$ python -q
>>> import numpy as np
>>> np.set_printoptions(precision=2, suppress=True, linewidth=100)
>>> data = np.load("out5.npy")
>>> data
array([[ 1.52,  1.6 ,  0.47, -0.24, -1.57,  1.91,  1.69],
       [ 1.6 ,  0.45, -0.85, -3.17,  0.26, -0.07, -1.27],
       [ 0.47, -0.85, -3.69,  0.97,  0.28,  0.91,  0.65],
       [-0.24, -3.17,  0.97,  1.83, -0.29,  0.9 ,  0.06],
       [-1.57,  0.26,  0.28, -0.29, -2.59, -1.16, -1.76],
       [ 1.91, -0.07,  0.91,  0.9 , -1.16, -2.23,  0.63],
       [ 1.69, -1.27,  0.65,  0.06, -1.76,  0.63, -2.28]])
>>> # symmetric, so the eigenvalues are real
>>> u = np.array([2, 2, -1, -2, 2, -1, 0])
>>> Y = data + np.outer(u, np.eye(7)[1])
>>> np.linalg.matrix_rank(Y - data)
np.int64(1)
>>> vals, evecs = np.linalg.eigh(data)
>>> x0 = np.array([1, 4, 5, -2, 0, 3, 3])
>>> np.abs(data).sum(axis=1).max(), round(np.abs(vals).max(), 2)
(np.float64(9.0), np.float64(5.0))
>>> (np.sign(evecs[:, -1].round(6)) == np.sign(evecs[0, -1].round(6))).astype(int)
array([1, 1, 0, 0, 1, 0, 0])
>>> A = np.load("layer15.npy")
>>> A
array([[  3.99,  37.56,  27.01,  25.89,  33.88, -24.09,  -9.71,  24.25,   9.39,  -6.11,  -7.35,
         18.7 , -17.3 ,  21.14],
       [  3.99,  36.16,  26.44,  24.69,  32.67, -23.  ,  -9.54,  23.26,   9.05,  -6.17,  -6.98,
         17.95, -16.89,  20.64],
       [  3.02,  11.86,  14.59,   5.17,  11.77,  -5.  ,  -5.9 ,   6.75,   3.53,  -5.56,  -0.74,
          5.05,  -8.69,  11.09],
       [  2.35,   6.12,  10.73,   1.27,   6.85,  -1.25,  -4.61,   3.23,   2.4 ,  -4.57,   0.57,
          2.08,  -6.12,   8.24],
       [  0.86,  -0.09,   4.2 ,  -1.68,   1.23,   1.78,  -2.16,  -0.1 ,   1.15,  -1.97,   1.46,
         -0.89,  -2.04,   3.58],
       [  0.05,   0.59,  -0.44,   0.5 ,   0.01,  -0.67,   0.38,   0.11,  -0.45,   0.04,  -0.56,
          0.57,   0.06,  -0.64],
       [  0.23,   1.28,  -0.71,   0.9 ,  -0.01,  -1.34,   0.73,   0.12,  -1.06,  -0.13,  -1.2 ,
          1.25,  -0.02,  -1.29],
       [  0.3 ,   1.47,  -0.75,   0.98,  -0.02,  -1.49,   0.82,   0.1 ,  -1.24,  -0.21,  -1.37,
          1.43,  -0.06,  -1.45],
       [  1.79,   3.38,  -0.36,   0.61,  -0.87,  -2.62,   1.6 ,  -1.14,  -4.22,  -2.41,  -3.42,
          3.57,  -1.25,  -3.34],
       [  2.31,   3.66,  -0.07,   0.13,  -1.3 ,  -2.61,   1.73,  -1.74,  -5.14,  -3.23,  -3.87,
          4.01,  -1.66,  -3.78],
       [  2.86,   3.86,   0.26,  -0.48,  -1.81,  -2.49,   1.84,  -2.43,  -6.08,  -4.12,  -4.29,
          4.39,  -2.1 ,  -4.2 ],
       [  7.91,   2.86,   3.7 ,  -8.69,  -7.99,   1.25,   2.23, -10.28, -14.41, -12.65,  -6.58,
          5.94,  -5.93,  -7.38],
       [  8.01,   2.81,   3.77,  -8.88,  -8.13,   1.35,   2.23, -10.45, -14.57, -12.82,  -6.61,
          5.95,  -6.  ,  -7.43]])
>>> # looks like rank 3
>>> rk = np.linalg.matrix_rank(A)
>>> rk
np.int64(3)
>>> ns = np.linalg.svd(A)[2][rk:].T
>>> [int(np.linalg.matrix_rank(np.delete(A, i, axis=0))) for i in range(13)]
[3, 3, 3, 3, 3, 3, 3, 3, 3, 3, 3, 3, 3]
>>> np.allclose(A @ ns, 0)
True
>>> np.linalg.matrix_rank(A.T @ A), np.linalg.matrix_rank(A @ A.T)
(np.int64(3), np.int64(3))
>>> [int(np.linalg.matrix_rank(A[:, :j + 1])) for j in range(14)]
[1, 2, 3, 3, 3, 3, 3, 3, 3, 3, 3, 3, 3, 3]
